>>> import numpy as np
>>> np.set_printoptions(suppress=True, linewidth=100)
>>> W0 = np.load("sample0.npy")
>>> W0
array([[-2.,  0.,  0.,  0.,  0.],
       [ 0.,  2.,  3.,  2.,  1.],
       [ 0.,  0.,  0.,  3.,  3.],
       [ 0.,  2.,  1.,  0.,  0.],
       [ 0.,  3.,  2.,  2.,  1.]])
>>> W0 @ W0
array([[ 4.,  0.,  0.,  0.,  0.],
       [ 0., 11., 10., 15., 12.],
       [ 0., 15.,  9.,  6.,  3.],
       [ 0.,  4.,  6.,  7.,  5.],
       [ 0., 13., 13., 14., 10.]])
>>> (np.linalg.matrix_power((W0 != 0) + (W0.T != 0) + np.eye(5), 5) > 0).astype(int)
array([[1, 0, 0, 0, 0],
       [0, 1, 1, 1, 1],
       [0, 1, 1, 1, 1],
       [0, 1, 1, 1, 1],
       [0, 1, 1, 1, 1]])
>>> round(np.linalg.det(W0), 2)
np.float64(18.0)
>>> np.round(np.sort(np.linalg.eigvals(W0).real), 2)
array([-2.  , -1.39, -1.39, -0.35,  6.12])
>>> P = np.triu(np.array([[2, 2, 1, 1, 2],
...     [-2, -2, 1, 1, 0],
...     [1, -1, 1, -2, 1],
...     [0, 0, 2, -1, 0],
...     [1, -1, -1, -1, 1]]), 1) + np.eye(5)
>>> B = P @ W0 @ np.linalg.inv(P)
>>> round(np.linalg.det(B), 2)
np.float64(18.0)
>>> vec = np.array([0, 2, 1, 0, 1])
>>> y = W0 @ vec
>>> b, lr = np.zeros(5), 1 / np.linalg.norm(W0, 2) ** 2
>>> for i in range(30):
...     b -= lr * W0.T @ (W0 @ b - y)
...     if i % 10 == 0: print(i, round(np.linalg.norm(W0 @ b - y), 2))
... 
0 2.4
10 0.7
20 0.53
>>> b.round(2)
array([0.  , 1.82, 1.  , 0.61, 0.35])
>>> round(float(np.linalg.cond(W0)), 2)
21.44
>>> A = np.array([[11.0, 15.0, 3.0, 12.0, 0.0, 6.0, 0.0, 3.0],
...     [15.0, 27.0, 5.0, 20.0, 0.0, 10.0, 0.0, 5.0],
...     [3.0, 5.0, 3.0, 4.0, 0.0, 2.0, 0.0, 1.0],
...     [12.0, 20.0, 4.0, 18.0, 0.0, 8.0, 0.0, 4.0],
...     [0.0, 0.0, 0.0, 0.0, 2.0, 0.0, 0.0, 0.0],
...     [6.0, 10.0, 2.0, 8.0, 0.0, 6.0, 0.0, 2.0],
...     [0.0, 0.0, 0.0, 0.0, 0.0, 0.0, 2.0, 0.0],
...     [3.0, 5.0, 1.0, 4.0, 0.0, 2.0, 0.0, 3.0]])
>>> A
array([[11., 15.,  3., 12.,  0.,  6.,  0.,  3.],
       [15., 27.,  5., 20.,  0., 10.,  0.,  5.],
       [ 3.,  5.,  3.,  4.,  0.,  2.,  0.,  1.],
       [12., 20.,  4., 18.,  0.,  8.,  0.,  4.],
       [ 0.,  0.,  0.,  0.,  2.,  0.,  0.,  0.],
       [ 6., 10.,  2.,  8.,  0.,  6.,  0.,  2.],
       [ 0.,  0.,  0.,  0.,  0.,  0.,  2.,  0.],
       [ 3.,  5.,  1.,  4.,  0.,  2.,  0.,  3.]])
>>> U, sv, VT = np.linalg.svd(A)
>>> np.argmax(sv[:-1] / (sv[1:] + 1e-6)) + 1
np.int64(1)
>>> sv.round(2)
array([58.,  2.,  2.,  2.,  2.,  2.,  2.,  2.])
>>> B = U[:, :1] @ np.diag(sv[:1]) @ VT[:1]
>>> round(np.linalg.norm(A - B, 2), 2), round(float(sv[1]), 2)
(np.float64(2.0), 2.0)
>>> np.abs(A - B).max()
np.float64(2.0)
>>> B = A / np.linalg.norm(A, axis=1, keepdims=True)
>>> G = B @ B.T
>>> round(float(np.degrees(np.arccos(np.clip(G[0, 5], -1, 1)))), 2)
8.84
>>> np.round(np.linalg.norm(B, axis=1), 2)
array([1., 1., 1., 1., 1., 1., 1., 1.])
>>> (np.abs(G) > 0.9).astype(int)
array([[1, 1, 1, 1, 0, 1, 0, 1],
       [1, 1, 1, 1, 0, 1, 0, 1],
       [1, 1, 1, 1, 0, 1, 0, 1],
       [1, 1, 1, 1, 0, 1, 0, 1],
       [0, 0, 0, 0, 1, 0, 0, 0],
       [1, 1, 1, 1, 0, 1, 0, 1],
       [0, 0, 0, 0, 0, 0, 1, 0],
       [1, 1, 1, 1, 0, 1, 0, 1]])
>>> np.argwhere(np.triu(np.abs(G) > 0.95, 1))
array([[0, 1],
       [0, 2],
       [0, 3],
       [0, 5],
       [0, 7],
       [1, 2],
       [1, 3],
       [1, 5],
       [1, 7],
       [2, 3],
       [2, 5],
       [3, 5],
       [3, 7],
       [5, 7]])
